$ python3 -q
>>> import numpy as np
>>> import numpy.linalg as la
>>> np.set_printoptions(suppress=True, linewidth=120)
>>> s = 3 * 0.9 ** np.arange(10)
>>> rng = np.random.default_rng(579956)
>>> A = rng.normal(size=(23, 10)) * rng.permutation(s)
>>> print(A.round(4))
[[-5.0676 -0.9078 -1.6753 -1.1132 -2.2178  2.8297 -2.3697 -0.9459  1.234  -1.0965]
 [ 0.2097  0.4369 -0.2416  0.7601  0.0944 -4.0508 -2.3213 -1.8238 -0.9799  0.1093]
 [-1.5338 -1.2069  0.935   4.7685  1.9873  0.9307  1.7744  2.0477  1.1124  0.288 ]
 [ 2.8332  3.5189 -0.0197 -0.8611 -0.5909 -0.9897  5.8453 -0.5271 -3.0987 -2.9854]
 [-2.185   0.2322  4.7266  0.1004  0.8184  2.5916 -0.5713  1.0419  1.1543  1.6108]
 [ 2.5737 -2.5031  0.6159 -2.7935  1.1337  3.0159 -1.5768 -0.945  -2.0578 -0.2711]
 [ 0.3223  2.2986  0.551  -2.0097 -1.2467 -3.5884 -0.1191  0.9956 -1.7834  0.0011]
 [ 2.145  -2.8067  1.1447 -2.0403 -1.4976 -0.8634 -1.3258  3.0588  1.5536  1.9097]
 [ 0.4079 -1.7537 -1.6916 -4.0202  1.1886 -3.6296  2.6071  2.7503 -1.5266 -0.0488]
 [-0.6787  0.3435 -1.3688  2.2562 -0.4803  3.2391  1.5827  0.2544  1.3642  1.3844]
 [-1.0958  0.5538 -0.5811 -2.186   0.083   2.8378 -0.6095 -0.4218  1.2691  0.8974]
 [ 0.3402 -0.5392 -0.8188 -0.65   -1.1987  3.7758 -1.1242 -2.0333  6.4298 -1.0598]
 [ 0.6488  2.057  -2.0139  2.3357 -0.8119  0.2093 -3.9253  0.8614  1.8017 -0.0462]
 [-0.1136 -0.2666  0.3219 -3.1643  1.4494  0.4288  0.2767  0.6414 -3.7022 -1.7057]
 [-1.8565  2.8962 -1.3222  3.0023 -2.3079  4.4537  2.3466 -1.0318 -1.7939 -0.3984]
 [-2.0864  1.4403  1.1984 -0.117  -1.7603  5.0525  1.4184  0.3528  2.4775 -0.7447]
 [ 0.4872 -2.4018 -1.4707  0.9426 -0.9662 -4.2551  2.3365 -2.3886 -0.2058  0.4411]
 [ 0.1277  0.2289  4.5434 -2.5126 -1.1211 -0.7418 -7.4202 -1.4524 -2.6193  1.7863]
 [ 1.8455  0.1611 -0.262   0.1698 -2.1193  0.7123  0.5203  0.5125 -0.46    0.1682]
 [ 1.4809  1.0093 -2.2182  0.8353  0.7399  3.9978  3.5095  1.6785 -1.033  -0.4805]
 [ 1.2466 -2.3308 -2.4372 -1.8199 -0.4514 -5.3589  2.2931 -0.514   0.3682  1.7586]
 [-2.8711  1.2764 -0.0034  0.2492  2.768  -0.7522 -4.1222 -0.917   4.5624 -1.2991]
 [-0.7408  0.3732 -3.1397 -2.3518  0.5986 -1.4852 -3.5308 -1.3157 -0.7107  1.0276]]
>>> Xc = (A - A.mean(axis=0)) / A.std(axis=0)
>>> np.round(Xc.std(axis=0), 4)
array([1., 1., 1., 1., 1., 1., 1., 1., 1., 1.])
>>> print(np.argwhere(np.abs(Xc) > 2))
[[ 0  0]
 [ 2  3]
 [ 3  1]
 [ 3  6]
 [ 3  9]
 [ 4  2]
 [ 7  7]
 [11  8]
 [17  2]
 [17  6]
 [21  4]]
>>> b = la.lstsq(np.delete(Xc, 4, axis=1), Xc[:, 4])[0]
>>> print(b.round(4))
[-0.1004 -0.2787  0.0743  0.1129 -0.214  -0.1871  0.2825 -0.0454 -0.3608]
>>> round(float(1 - np.var(Xc[:, 4] - np.delete(Xc, 4, axis=1) @ b)), 4)
0.1704
>>> labels = A[:, 5] > np.median(A[:, 5])
>>> f = A[labels].mean(axis=0) - A[~labels].mean(axis=0)
>>> labels.astype(int)
array([1, 0, 1, 0, 1, 1, 0, 0, 0, 1, 1, 1, 0, 0, 1, 1, 0, 0, 1, 1, 0, 0, 0])
>>> print(((A - A.mean(axis=0)) @ f > 0).astype(int))
[1 0 1 0 1 1 0 0 0 1 1 1 1 0 1 1 0 0 1 1 0 0 0]
>>> vec = np.array([0, 0, 0, 1, 2, 2, 2, 1, 3, 2])
>>> (A @ vec).argmax()
np.int64(2)
>>> C2 = np.cov(A, rowvar=False)
>>> print(np.argsort(-A.std(axis=0).round(6), kind="stable"))
[5 6 8 3 2 0 1 7 4 9]
>>> print(np.argwhere(np.triu(np.abs(np.corrcoef(A.T)) > 0.8, 1)))
[]
>>> print(np.round(np.corrcoef(A[:, 4], A[:, 6])[0, 1], 4))
-0.0422
>>> np.round(np.median(A, axis=0), 4)
array([ 0.2097,  0.2322, -0.262 , -0.65  , -0.4803,  0.4288, -0.1191, -0.4218, -0.2058,  0.0011])
>>> Q, vecs = la.qr(A[:, :7])[0], la.qr(A[:, 7:])[0]
>>> s = la.svd(Q.T @ vecs, compute_uv=False)
>>> round(la.norm(Q @ Q.T - vecs @ vecs.T, 2), 4)
np.float64(1.0)
>>> print((s > 0.9).sum())
0
>>> arr = np.load("a.npy")
>>> arr
array([[ 0, -2,  0, -3,  0,  3, -2,  1, -2],
       [ 3,  0,  9,  3, -1,  0,  1,  2, -4],
       [-2,  0,  7,  4, -4, -1,  1,  1,  0],
       [ 6,  2,  9,  2,  4, -5,  3, -1, -2],
       [ 0,  0,  0,  0,  0,  0,  0,  0,  0],
       [ 0,  0,  3, -2,  2, -1,  3, -1, -2],
       [ 4,  1,  6, -1,  0,  2, -7,  0,  1],
       [ 2,  3, 12,  3,  1, -1, -2, -1, -3],
       [ 0,  3,  3,  4, -1, -4, -4, -5,  1],
       [ 4,  3,  6,  2,  0, -1, -5, -1,  3],
       [ 1,  1,  6,  4, -1, -1, -3, -1, -3],
       [ 0,  1,  6,  5, -1, -1,  6,  3, -3],
       [ 1,  0,  0,  1,  2,  0, -3,  0, -2],
       [-1,  1,  1,  4, -3,  2, -4,  4,  5],
       [ 4,  3,  6,  2,  0, -1, -5, -1,  3],
       [ 0,  1,  4,  3,  1,  1, -4,  3,  1],
       [-3, -2,  3, -1, -3,  4,  1,  2, -4],
       [-4, -3,  1,  3, -4,  5, -4,  5, -3],
       [ 0, -2,  0, -3,  0,  3, -2,  1, -2],
       [ 0,  3,  6,  4,  3, -5,  5, -2, -3],
       [ 1,  2,  6, -1,  2,  0,  1,  0,  0],
       [-6,  2,  3,  5, -4, -1,  2, -2, -2],
       [ 1, -1,  6,  3,  1,  2,  1,  4, -7]])
>>> # rows 9 and 14 are equal
>>> vec = np.array([-1, -2, 1, -1, -2, 1, 0, -2, -2])
>>> h = np.maximum(arr @ vec, 0)
>>> print(np.round(np.tanh(arr @ vec), 4))
[ 1.      1.      1.     -1.      0.      1.      0.7616  1.     -0.7616 -1.      1.      0.     -0.964  -1.
 -1.     -1.      1.      1.      1.     -0.9999 -0.964   1.      1.    ]
>>> np.flatnonzero(h > 1e-9)
array([ 0,  1,  2,  5,  6,  7, 10, 16, 17, 18, 21, 22])
>>> h
array([12,  9, 10,  0,  0,  6,  1,  6,  0,  0,  8,  0,  0,  0,  0,  0, 25, 17, 12,  0,  0, 15, 10])
>>> proj = arr @ la.solve(arr.T @ arr, arr.T)
>>> np.round(proj @ arr[:, 4], 4) + 0
array([ 0., -1., -4.,  4.,  0.,  2.,  0.,  1., -1.,  0., -1., -1.,  2., -3.,  0.,  1., -3., -4.,  0.,  3.,  2., -4.,
        1.])
>>> np.allclose(proj @ proj, proj)
True
>>> Xc = arr - arr.mean(axis=0)
>>> vecs = la.svd(Xc)[2][:8]
>>> B = Xc - Xc @ vecs.T @ vecs
>>> print(round(float(la.norm(B) / la.norm(Xc)), 4))
0.0013
>>> np.round(B.std(axis=0), 4)
array([0.0006, 0.0046, 0.0008, 0.0039, 0.0029, 0.0052, 0.0017, 0.0047, 0.0026])
>>> dist = la.norm(A[:, None] - A[None], axis=-1)
>>> np.flatnonzero(dist[20] < dist.mean() / 2)
array([16, 20])
>>> la.matrix_rank(dist ** 2)
np.int64(12)
>>> W2 = arr[[4, 0]].astype(float)
>>> for _ in range(6):
...     labels = la.norm(arr[:, None] - W2, axis=-1).argmin(axis=1)
...     W2 = np.array([arr[labels == j].mean(axis=0) for j in range(2)])
... 
>>> print(labels)
[1 0 0 0 1 0 1 0 0 0 0 0 1 1 0 1 1 1 1 0 0 0 0]
>>> np.abs(W2[1] - W2[0]).argmax()
np.int64(2)
>>> W0 = np.loadtxt("arr.csv", delimiter=",")
>>> W0
array([[ -5.9715,   7.3171,   1.8128,  -0.8128,   2.6502,  -8.2427,   0.547 ,  -1.7342,  -8.0285,   4.0285],
       [ -3.3237,   8.7212,  -1.4867,   2.4867,   4.8914,  -7.6312,  -1.7745,  -2.7122, -10.6763,   6.6763],
       [ -7.1836,   9.4063,  -1.0723,   2.0723,   6.1684,  -5.4932,  -5.6665,   1.5942,  -6.8164,   2.8164],
       [ -3.3252,   7.637 ,  -3.1186,   4.1186,   8.1535,  -5.4559,  -3.9531,  -2.1655, -10.6748,   6.6748],
       [ -8.837 ,   4.6601,   2.6127,  -1.6127,   5.2339,  -5.565 ,  -0.8126,   0.4253,  -5.163 ,   1.163 ],
       [ -9.1509,   1.3916,   3.5358,  -2.5358,   6.4969,  -4.6184,   1.036 ,  -0.5002,  -4.8491,   0.8491],
       [-13.4403,   0.6671,   2.6889,  -1.6889,  10.9916,  -0.1921,  -4.8788,   4.5677,  -0.5597,  -3.4403],
       [ -7.2013,   9.5449,  -0.2014,   1.2014,   4.7692,  -6.4201,  -4.4147,   1.2134,  -6.7987,   2.7987],
       [ -3.502 ,   7.2942,   2.4539,  -1.4539,   0.1623, -10.7245,   4.2926,  -4.8387, -10.498 ,   6.498 ],
       [ -8.2345,   4.4323,   1.3502,  -0.3502,   6.922 ,  -4.6405,  -1.9715,   0.3218,  -5.7655,   1.7655],
       [ -5.5383,   7.3249,  -3.0553,   4.0553,   9.6758,  -3.7034,  -6.2699,   0.2145,  -8.4617,   4.4617],
       [ -7.7962,   5.0163,   2.6177,  -1.6177,   4.3089,  -6.5286,   0.2767,  -0.659 ,  -6.2038,   2.2038],
       [-14.1688,   1.9097,   5.3905,  -4.3905,   6.4625,  -2.9687,  -1.9566,   4.3471,   0.1688,  -4.1688],
       [-12.566 ,   3.2503,   2.6607,  -1.6607,   8.55  ,  -2.1113,  -4.5833,   4.244 ,  -1.434 ,  -2.566 ],
       [ -9.0355,   5.5156,   2.8377,  -1.8377,   4.379 ,  -6.0688,  -0.9123,   0.75  ,  -4.9645,   0.9645],
       [ -9.4959,   6.7966,   4.5881,  -3.5881,   1.0802,  -8.1145,   0.8752,   0.713 ,  -4.5041,   0.5041],
       [ -9.332 ,   4.5038,   2.2246,  -1.2246,   6.2427,  -4.7275,  -1.9125,   1.1371,  -4.668 ,   0.668 ],
       [ -7.8042,   4.8274,   2.1095,  -1.1095,   5.2179,  -5.92  ,  -0.4474,  -0.4431,  -6.1958,   2.1958],
       [-11.4205,  -1.1178,   7.0591,  -6.0591,   4.5125,  -5.1848,   4.3951,  -0.3359,  -2.5795,  -1.4205],
       [ -5.6486,   7.4078,  -1.0206,   2.0206,   6.6304,  -5.6968,  -3.3626,  -0.658 ,  -8.3514,   4.3514],
       [-11.6355,   6.1733,   2.0291,  -1.0291,   6.7236,  -3.6391,  -5.2146,   4.2437,  -2.3645,  -1.6355],
       [-11.7233,   2.981 ,   2.6058,  -1.6058,   8.3076,  -2.5538,  -3.6503,   3.2561,  -2.2767,  -1.7233],
       [ -5.3287,   3.6923,   2.2452,  -1.2452,   4.3185,  -7.3448,   2.8248,  -3.5797,  -8.6713,   4.6713],
       [-14.1015,   3.0279,   3.418 ,  -2.418 ,   8.5404,  -1.6059,  -5.1191,   5.5371,   0.1015,  -4.1015],
       [ -6.8902,  10.2732,  -1.369 ,   2.369 ,   5.7801,  -5.8499,  -5.9984,   1.6293,  -7.1098,   3.1098],
       [ -7.9514,   3.1819,   3.4176,  -2.4176,   4.5818,  -6.295 ,   1.7606,  -1.343 ,  -6.0486,   2.0486],
       [ -8.2711,   2.3362,   4.3646,  -3.3646,   3.9954,  -6.5794,   3.0329,  -1.6683,  -5.7289,   1.7289],
       [ -6.6276,   4.8746,   0.4311,   0.5689,   6.9646,  -5.1477,  -1.653 ,  -0.9159,  -7.3724,   3.3724],
       [ -4.5786,   7.507 ,  -0.2988,   1.2988,   4.8046,  -7.2708,  -1.1009,  -2.198 ,  -9.4214,   5.4214],
       [-14.1576,   0.6908,   4.7998,  -3.7998,   8.2558,  -1.777 ,  -2.5254,   4.3251,   0.1576,  -4.1576],
       [ -7.3388,   4.0838,   1.0697,  -0.0697,   7.0443,  -4.8575,  -1.2976,  -0.6328,  -6.6612,   2.6612]])
>>> # rows and columns are dependent
>>> left, s, vt = la.svd(W0)
>>> s.round(4) + 0
array([78.7087, 38.7663, 25.0668, 11.756 ,  0.0002,  0.0002,  0.0001,  0.0001,  0.    ,  0.    ])
>>> B = left[:, :4] @ np.diag(s[:4]) @ vt[:4]
>>> np.round(la.norm(W0 - B) / la.norm(W0), 4)
np.float64(0.0)
